% ipython --no-banner

In [1]: import numpy as np

In [2]: np.set_printoptions(precision=2, suppress=True, linewidth=120)

In [3]: E = np.loadtxt("case0.csv", delimiter=",")

In [4]: E
Out[4]: 
array([[ 14., -18.,  -9., -13.,  -9., -14.,  -1.,  -5.,   6.,  -2.,   6., -11.,   5.,  -8.,  11.],
       [-18., -18.,   0.,  -2.,  10.,  -4.,  -4.,   6., -10.,  -1.,   0., -10., -12., -12.,   3.],
       [ -9.,   0., -14.,   5.,  11.,   6.,   0.,   2.,  -8.,  -9.,   2.,  11., -14.,   0.,   0.],
       [-13.,  -2.,   5.,   8.,   1.,   7.,   4.,  -3.,  -5.,   8.,  14.,  11.,   3.,  -9.,   0.],
       [ -9.,  10.,  11.,   1.,  -8.,  -7.,  -9.,   5.,   2.,  -8.,  -4.,   2.,  -2.,  12.,  -9.],
       [-14.,  -4.,   6.,   7.,  -7., -16.,  -2.,   3., -12.,   4., -11.,  -1.,   9.,  -2., -17.],
       [ -1.,  -4.,   0.,   4.,  -9.,  -2.,  14.,   6.,  -8.,  -4.,   5.,  -5.,  10.,  -1.,   5.],
       [ -5.,   6.,   2.,  -3.,   5.,   3.,   6., -18.,  10.,  -1.,  -4.,   8.,   5.,   5.,   7.],
       [  6., -10.,  -8.,  -5.,   2., -12.,  -8.,  10., -16.,   2.,  13.,  -5., -10.,  -9.,  -2.],
       [ -2.,  -1.,  -9.,   8.,  -8.,   4.,  -4.,  -1.,   2.,   0.,   0.,  -8.,   8.,   7.,   3.],
       [  6.,   0.,   2.,  14.,  -4., -11.,   5.,  -4.,  13.,   0.,   4.,  -1.,   0.,   2.,  -6.],
       [-11., -10.,  11.,  11.,   2.,  -1.,  -5.,   8.,  -5.,  -8.,  -1.,   4.,   0.,  -3.,   9.],
       [  5., -12., -14.,   3.,  -2.,   9.,  10.,   5., -10.,   8.,   0.,   0.,   0.,  -8.,  -5.],
       [ -8., -12.,   0.,  -9.,  12.,  -2.,  -1.,   5.,  -9.,   7.,   2.,  -3.,  -8.,  -4.,  10.],
       [ 11.,   3.,   0.,   0.,  -9., -17.,   5.,   7.,  -2.,   3.,  -6.,   9.,  -5.,  10.,   0.]])

In [5]: vals, vecs = np.linalg.eigh(E)

In [6]: vec = np.array([2, -1, 2, 3, 0, 1, 2, -3, -1, -2, -1, -1, -2, 3, 1])

In [7]: round(float(vec @ E @ vec / (vec @ vec)), 2), np.round(vals[0], 2), np.round(vals[-1], 2)
Out[7]: (-6.72, np.float64(-59.62), np.float64(49.61))

In [8]: vec @ E @ vec
Out[8]: np.float64(-356.0)

In [9]: np.abs(E).sum(axis=1).max(), np.round(np.abs(vals).max(), 2)
Out[9]: (np.float64(132.0), np.float64(59.62))

In [10]: Y = np.linalg.invert(E)
Traceback (most recent call last):
  Cell In[10], line 1
    Y = np.linalg.invert(E)
AttributeError: module 'numpy.linalg' has no attribute 'invert'


In [11]: Y = np.linalg.inv(E)

In [12]: np.allclose(Y, E.T)
Out[12]: False

In [13]: t3 = np.stack([E, 3 * E, E[::-1]])

In [14]: np.linalg.norm(t3, axis=(1, 2))
Out[14]: array([116.11, 348.34, 116.11])

In [15]: np.linalg.matrix_rank(t3.reshape(3, -1))
Out[15]: np.int64(2)

In [16]: try:
    ...:     np.linalg.cholesky(E)
    ...: except np.linalg.LinAlgError as e:
    ...:     print("failed:", e)
    ...: 
failed: Matrix is not positive definite

In [17]: np.round(np.linalg.eigvalsh(E).min(), 2)
Out[17]: np.float64(-59.62)

In [18]: q, _ = np.linalg.qr(np.array([[-0.1, -0.6, -1.7, 0.4, 0.5],
    ...:     [-1.6, -1.2, 2.4, -1.0, 0.3],
    ...:     [-0.9, 0.6, 1.1, -2.0, 0.3],
    ...:     [-0.1, -0.1, -0.6, 0.6, 1.2],
    ...:     [1.0, -0.8, 0.2, -0.5, 0.5]]))

In [19]: K = q[:, :5]

In [20]: K
Out[20]: 
array([[-0.05, -0.36,  0.81,  0.41, -0.21],
       [-0.76, -0.58, -0.24, -0.14, -0.02],
       [-0.43,  0.45, -0.16,  0.74,  0.2 ],
       [-0.05, -0.05,  0.3 , -0.18,  0.93],
       [ 0.48, -0.58, -0.41,  0.48,  0.22]])

In [21]: q, R = np.linalg.qr(K)

In [22]: np.abs(np.diag(R))
Out[22]: array([1., 1., 1., 1., 1.])

In [23]: np.allclose(R.T @ R, K.T @ K)
Out[23]: True

In [24]: q
Out[24]: 
array([[-0.05, -0.36,  0.81,  0.41, -0.21],
       [-0.76, -0.58, -0.24, -0.14, -0.02],
       [-0.43,  0.45, -0.16,  0.74,  0.2 ],
       [-0.05, -0.05,  0.3 , -0.18,  0.93],
       [ 0.48, -0.58, -0.41,  0.48,  0.22]])

In [25]: np.round(np.trace(q @ q.T), 2)
Out[25]: np.float64(5.0)

In [26]: np.round(q.T @ q, 2) + 0
Out[26]: 
array([[1., 0., 0., 0., 0.],
       [0., 1., 0., 0., 0.],
       [0., 0., 1., 0., 0.],
       [0., 0., 0., 1., 0.],
       [0., 0., 0., 0., 1.]])

In [27]: R.round(2) + 0
Out[27]: 
array([[1., 0., 0., 0., 0.],
       [0., 1., 0., 0., 0.],
       [0., 0., 1., 0., 0.],
       [0., 0., 0., 1., 0.],
       [0., 0., 0., 0., 1.]])

In [28]: q @ R
Out[28]: 
array([[-0.05, -0.36,  0.81,  0.41, -0.21],
       [-0.76, -0.58, -0.24, -0.14, -0.02],
       [-0.43,  0.45, -0.16,  0.74,  0.2 ],
       [-0.05, -0.05,  0.3 , -0.18,  0.93],
       [ 0.48, -0.58, -0.41,  0.48,  0.22]])

In [29]: feats = np.arange(72).reshape(12, 6) + -2

In [30]: feats
Out[30]: 
array([[-2, -1,  0,  1,  2,  3],
       [ 4,  5,  6,  7,  8,  9],
       [10, 11, 12, 13, 14, 15],
       [16, 17, 18, 19, 20, 21],
       [22, 23, 24, 25, 26, 27],
       [28, 29, 30, 31, 32, 33],
       [34, 35, 36, 37, 38, 39],
       [40, 41, 42, 43, 44, 45],
       [46, 47, 48, 49, 50, 51],
       [52, 53, 54, 55, 56, 57],
       [58, 59, 60, 61, 62, 63],
       [64, 65, 66, 67, 68, 69]])

In [31]: left, sigma, Vh = np.linalg.svd(feats)

In [32]: vecs = Vh[:(sigma > 1e-8).sum()]

In [33]: rng = np.random.default_rng(47200)

In [34]: vec = feats[8] + 3 * feats[4] + rng.integers(2) * np.eye(6)[1]

In [35]: vec
Out[35]: array([112., 117., 120., 124., 128., 132.])

In [36]: vecs.T @ vecs
Out[36]: 
array([[ 0.52,  0.38,  0.24,  0.1 , -0.05, -0.19],
       [ 0.38,  0.3 ,  0.21,  0.12,  0.04, -0.05],
       [ 0.24,  0.21,  0.18,  0.15,  0.12,  0.1 ],
       [ 0.1 ,  0.12,  0.15,  0.18,  0.21,  0.24],
       [-0.05,  0.04,  0.12,  0.21,  0.3 ,  0.38],
       [-0.19, -0.05,  0.1 ,  0.24,  0.38,  0.52]])

In [37]: round(np.linalg.norm(vec - vecs.T @ vecs @ vec), 2)
Out[37]: np.float64(0.84)

In [38]: D = np.linalg.norm(feats[:, None] - feats[None], axis=-1)

In [39]: np.flatnonzero(D[5] < D.mean() / 2)
Out[39]: array([4, 5, 6])

In [40]: D.shape
Out[40]: (12, 12)

In [41]: C2 = np.cov(feats, rowvar=False)

In [42]: np.round(np.corrcoef(feats[:, 1], feats[:, 5])[0, 1], 2)
Out[42]: np.float64(1.0)

In [43]: np.round(np.linalg.eigvalsh(C2)[::-1], 2) + 0
Out[43]: array([2808.,    0.,    0.,    0.,    0.,    0.])

In [44]: np.polyfit(feats[:, 1], feats[:, 5], 1)
Out[44]: array([1., 4.])

In [45]: np.median(feats, axis=0)
Out[45]: array([31., 32., 33., 34., 35., 36.])

In [46]: C2
Out[46]: 
array([[468., 468., 468., 468., 468., 468.],
       [468., 468., 468., 468., 468., 468.],
       [468., 468., 468., 468., 468., 468.],
       [468., 468., 468., 468., 468., 468.],
       [468., 468., 468., 468., 468., 468.],
       [468., 468., 468., 468., 468., 468.]])

In [47]: feats.std(axis=0)
Out[47]: array([20.71, 20.71, 20.71, 20.71, 20.71, 20.71])

In [48]: np.argsort(-feats.std(axis=0).round(6), kind="stable")
Out[48]: array([0, 1, 2, 3, 4, 5])

In [49]: m1 = np.loadtxt("dump.csv", delimiter=",")

In [50]: m1
Out[50]: 
array([[ 2.,  2.,  2.],
       [ 4.,  3.,  2.],
       [ 6.,  4.,  2.],
       [ 7.,  5.,  3.],
       [ 7.,  7.,  5.],
       [ 7.,  8.,  7.],
       [ 9.,  8.,  9.],
       [ 9., 10., 10.],
       [10., 10., 11.],
       [11., 12., 12.],
       [12., 12., 12.],
       [12., 14., 12.],
       [13., 14., 12.],
       [14., 15., 13.],
       [15., 15., 14.],
       [16., 17., 16.],
       [16., 18., 18.],
       [17., 18., 18.],
       [17., 20., 18.],
       [18., 20., 18.],
       [18., 22., 20.],
       [18., 24., 21.]])

In [51]: Xs = (m1 - m1.mean(axis=0)) / m1.std(axis=0)

In [52]: Xs.std(axis=0)
Out[52]: array([1., 1., 1.])

In [53]: np.argwhere(np.abs(Xs) > 2)
Out[53]: array([[0, 0]])

In [54]: c = np.linalg.lstsq(np.delete(Xs, 0, axis=1), Xs[:, 0])[0]

In [55]: c
Out[55]: array([0.72, 0.27])

In [56]: m1[6] @ m1[11]
Out[56]: np.float64(328.0)

In [57]: np.round(np.linalg.norm(m1[6] - m1[11]), 2)
Out[57]: np.float64(7.35)

In [58]: round(float(np.linalg.norm(m1, "nuc")), 2)
Out[58]: 116.69

In [59]: np.linalg.norm(m1, axis=1).argmax()
Out[59]: np.int64(21)

In [60]: Y = m1 / np.sqrt((m1 ** 2).mean(axis=1, keepdims=True))

In [61]: np.linalg.matrix_rank(m1 - m1.mean(axis=1, keepdims=True))
Out[61]: np.int64(2)

In [62]: np.linalg.matrix_rank(Y) == np.linalg.matrix_rank(m1)
Out[62]: np.True_

In [63]: Y[14]
Out[63]: array([1.02, 1.02, 0.95])

In [64]: m1 @ m1
Traceback (most recent call last):
  Cell In[64], line 1
    m1 @ m1
ValueError: matmul: Input operand 1 has a mismatch in its core dimension 0, with gufunc signature (n?,k),(k,m?)->(n?,m?) (size 22 is different from 3)


In [65]: C2 = m1.T @ m1

In [66]: C2
Out[66]: 
array([[3526., 3897., 3596.],
       [3897., 4358., 4019.],
       [3596., 4019., 3731.]])

In [67]: np.diag(C2)
Out[67]: array([3526., 4358., 3731.])

In [68]: np.trace(C2), (m1 ** 2).sum()
Out[68]: (np.float64(11615.0), np.float64(11615.0))

In [69]: np.linalg.svd(m1, compute_uv=False) ** 2
Out[69]: array([11570.84,    32.41,    11.75])

In [70]: np.linalg.matrix_rank(C2)
Out[70]: np.int64(3)

In [71]: Y = np.c_[m1[:, :2] @ np.array([[0, -9], [-1, 6]]), np.array([-2, 2, -3, 1, -2, 3, -2, -3, 3, -2, 2, 1, -2, -2, -3, -1, 0, 3, 3, -2, -1, 1])]

In [72]: Y
Out[72]: 
array([[ -2.,  -6.,  -2.],
       [ -3., -18.,   2.],
       [ -4., -30.,  -3.],
       [ -5., -33.,   1.],
       [ -7., -21.,  -2.],
       [ -8., -15.,   3.],
       [ -8., -33.,  -2.],
       [-10., -21.,  -3.],
       [-10., -30.,   3.],
       [-12., -27.,  -2.],
       [-12., -36.,   2.],
       [-14., -24.,   1.],
       [-14., -33.,  -2.],
       [-15., -36.,  -2.],
       [-15., -45.,  -3.],
       [-17., -42.,  -1.],
       [-18., -36.,   0.],
       [-18., -45.,   3.],
       [-20., -33.,   3.],
       [-20., -42.,  -2.],
       [-22., -30.,  -1.],
       [-24., -18.,   1.]])

In [73]: np.linalg.norm(np.linalg.qr(m1)[0].T @ Y, axis=0) ** 2 / ((Y ** 2).sum(axis=0) + 1e-12)
Out[73]: array([1.  , 1.  , 0.07])

In [74]: np.round(np.linalg.lstsq(m1, Y[:, 0])[0], 2) + 0
Out[74]: array([ 0., -1.,  0.])

In [75]: np.round(np.linalg.norm(Y - m1 @ np.linalg.lstsq(m1, Y)[0], axis=0), 2) + 0
Out[75]: array([0.  , 0.  , 9.82])

In [76]: W2 = np.array([[0, 2, 3, 1, 2, 2, 2, 3, 2], [0, 3, 2, 2, 3, 2, 3, 2, 3]])

In [77]: arr = rng.normal(size=(51, 2)) @ W2 + np.array([2, 3, 2, 0, 0, 0, 0, 3, 0])

In [78]: arr
Out[78]: 
array([[ 2.  ,  2.55,  2.55, -0.47, -0.45,  0.04, -0.45,  3.55, -0.45],
       [ 2.  ,  1.43,  1.58, -1.17, -1.57, -0.8 , -1.57,  2.58, -1.57],
       [ 2.  ,  5.45,  3.52,  1.66,  2.45,  1.59,  2.45,  4.52,  2.45],
       [ 2.  ,  3.47,  0.97,  0.58,  0.47, -0.22,  0.47,  1.97,  0.47],
       [ 2.  ,  0.06, -0.73, -1.81, -2.94, -2.27, -2.94,  0.27, -2.94],
       [ 2.  ,  6.72,  4.26,  2.52,  3.72,  2.39,  3.72,  5.26,  3.72],
       [ 2.  ,  8.91,  9.85,  3.16,  5.91,  5.51,  5.91, 10.85,  5.91],
       [ 2.  ,  9.35,  8.21,  3.83,  6.35,  5.02,  6.35,  9.21,  6.35],
       [ 2.  ,  7.12,  7.33,  2.23,  4.12,  3.78,  4.12,  8.33,  4.12],
       [ 2.  , 10.82, 11.96,  4.26,  7.82,  7.11,  7.82, 12.96,  7.82],
       [ 2.  ,  3.54,  3.36,  0.16,  0.54,  0.76,  0.54,  4.36,  0.54],
       [ 2.  ,  6.05,  3.07,  2.22,  3.05,  1.64,  3.05,  4.07,  3.05],
       [ 2.  ,  4.19,  1.9 ,  0.97,  1.19,  0.44,  1.19,  2.9 ,  1.19],
       [ 2.  ,  0.52, -1.87, -1.21, -2.48, -2.54, -2.48, -0.87, -2.48],
       [ 2.  , -0.75, -1.18, -2.36, -3.75, -2.77, -3.75, -0.18, -3.75],
       [ 2.  ,  2.49,  3.16, -0.64, -0.51,  0.26, -0.51,  4.16, -0.51],
       [ 2.  ,  9.13,  7.58,  3.79,  6.13,  4.68,  6.13,  8.58,  6.13],
       [ 2.  ,  2.91,  0.86,  0.15, -0.09, -0.5 , -0.09,  1.86, -0.09],
       [ 2.  ,  0.71,  0.09, -1.45, -2.29, -1.68, -2.29,  1.09, -2.29],
       [ 2.  ,  7.27,  6.84,  2.45,  4.27,  3.64,  4.27,  7.84,  4.27],
       [ 2.  ,  8.3 ,  4.89,  3.66,  5.3 ,  3.27,  5.3 ,  5.89,  5.3 ],
       [ 2.  ,  3.16,  2.75, -0.02,  0.16,  0.37,  0.16,  3.75,  0.16],
       [ 2.  ,  2.6 , -0.49,  0.17, -0.4 , -1.16, -0.4 ,  0.51, -0.4 ],
       [ 2.  , -4.26, -4.5 , -4.51, -7.26, -5.5 , -7.26, -3.5 , -7.26],
       [ 2.  ,  6.24,  5.31,  1.93,  3.24,  2.62,  3.24,  6.31,  3.24],
       [ 2.  ,  1.92,  2.66, -1.  , -1.08, -0.17, -1.08,  3.66, -1.08],
       [ 2.  , -2.11, -1.3 , -3.43, -5.11, -3.37, -5.11, -0.3 , -5.11],
       [ 2.  ,  9.44,  7.14,  4.13,  6.44,  4.64,  6.44,  8.14,  6.44],
       [ 2.  , -3.18, -2.03, -4.14, -6.18, -4.08, -6.18, -1.03, -6.18],
       [ 2.  ,  5.69,  2.74,  2.  ,  2.69,  1.37,  2.69,  3.74,  2.69],
       [ 2.  ,  9.09,  7.36,  3.8 ,  6.09,  4.58,  6.09,  8.36,  6.09],
       [ 2.  ,  9.4 ,  7.13,  4.09,  6.4 ,  4.61,  6.4 ,  8.13,  6.4 ],
       [ 2.  ,  4.11,  3.23,  0.64,  1.11,  0.94,  1.11,  4.23,  1.11],
       [ 2.  ,  1.69,  1.13, -0.88, -1.31, -0.87, -1.31,  2.13, -1.31],
       [ 2.  ,  2.9 ,  3.91, -0.46, -0.1 ,  0.72, -0.1 ,  4.91, -0.1 ],
       [ 2.  ,  1.25,  0.56, -1.11, -1.75, -1.28, -1.75,  1.56, -1.75],
       [ 2.  , -0.94, -1.41, -2.47, -3.94, -2.94, -3.94, -0.41, -3.94],
       [ 2.  , -0.28, -0.33, -2.15, -3.28, -2.24, -3.28,  0.67, -3.28],
       [ 2.  ,  3.42, -0.6 ,  0.86,  0.42, -0.87,  0.42,  0.4 ,  0.42],
       [ 2.  ,  6.24,  6.88,  1.62,  3.24,  3.25,  3.24,  7.88,  3.24],
       [ 2.  , -1.21, -2.71, -2.42, -4.21, -3.57, -4.21, -1.71, -4.21],
       [ 2.  ,  0.01, -0.45, -1.91, -2.99, -2.18, -2.99,  0.55, -2.99],
       [ 2.  , -5.32, -6.66, -4.92, -8.32, -6.79, -8.32, -5.66, -8.32],
       [ 2.  , -0.64, -0.3 , -2.45, -3.64, -2.37, -3.64,  0.7 , -3.64],
       [ 2.  ,  1.6 ,  0.34, -0.79, -1.4 , -1.23, -1.4 ,  1.34, -1.4 ],
       [ 2.  , 10.37,  7.56,  4.79,  7.37,  5.17,  7.37,  8.56,  7.37],
       [ 2.  ,  6.75,  7.55,  1.89,  3.75,  3.72,  3.75,  8.55,  3.75],
       [ 2.  ,  1.38, -0.22, -0.85, -1.62, -1.53, -1.62,  0.78, -1.62],
       [ 2.  ,  8.54,  8.21,  3.19,  5.54,  4.7 ,  5.54,  9.21,  5.54],
       [ 2.  ,  3.25,  3.66, -0.13,  0.25,  0.76,  0.25,  4.66,  0.25],
       [ 2.  , -0.68, -0.1 , -2.52, -3.68, -2.31, -3.68,  0.9 , -3.68]])

In [79]: rk = np.linalg.matrix_rank(arr)

In [80]: rk
Out[80]: np.int64(3)

In [81]: N = np.linalg.svd(arr)[2][rk:].T

In [82]: N.shape
Out[82]: (9, 6)

In [83]: [int(np.linalg.matrix_rank(arr[:, :j + 1])) for j in range(9)]
Out[83]: [1, 2, 3, 3, 3, 3, 3, 3, 3]

In [84]: N @ N.T
Out[84]: 
array([[ 0.69, -0.37,  0.04,  0.01,  0.1 ,  0.18,  0.1 , -0.11,  0.1 ],
       [-0.37,  0.35,  0.05, -0.16, -0.09,  0.13, -0.09, -0.14, -0.09],
       [ 0.04,  0.05,  0.54,  0.09, -0.01, -0.21, -0.01, -0.44, -0.01],
       [ 0.01, -0.16,  0.09,  0.85, -0.17, -0.03, -0.17,  0.09, -0.17],
       [ 0.1 , -0.09, -0.01, -0.17,  0.76, -0.14, -0.24,  0.04, -0.24],
       [ 0.18,  0.13, -0.21, -0.03, -0.14,  0.79, -0.14, -0.12, -0.14],
       [ 0.1 , -0.09, -0.01, -0.17, -0.24, -0.14,  0.76,  0.04, -0.24],
       [-0.11, -0.14, -0.44,  0.09,  0.04, -0.12,  0.04,  0.5 ,  0.04],
       [ 0.1 , -0.09, -0.01, -0.17, -0.24, -0.14, -0.24,  0.04,  0.76]])
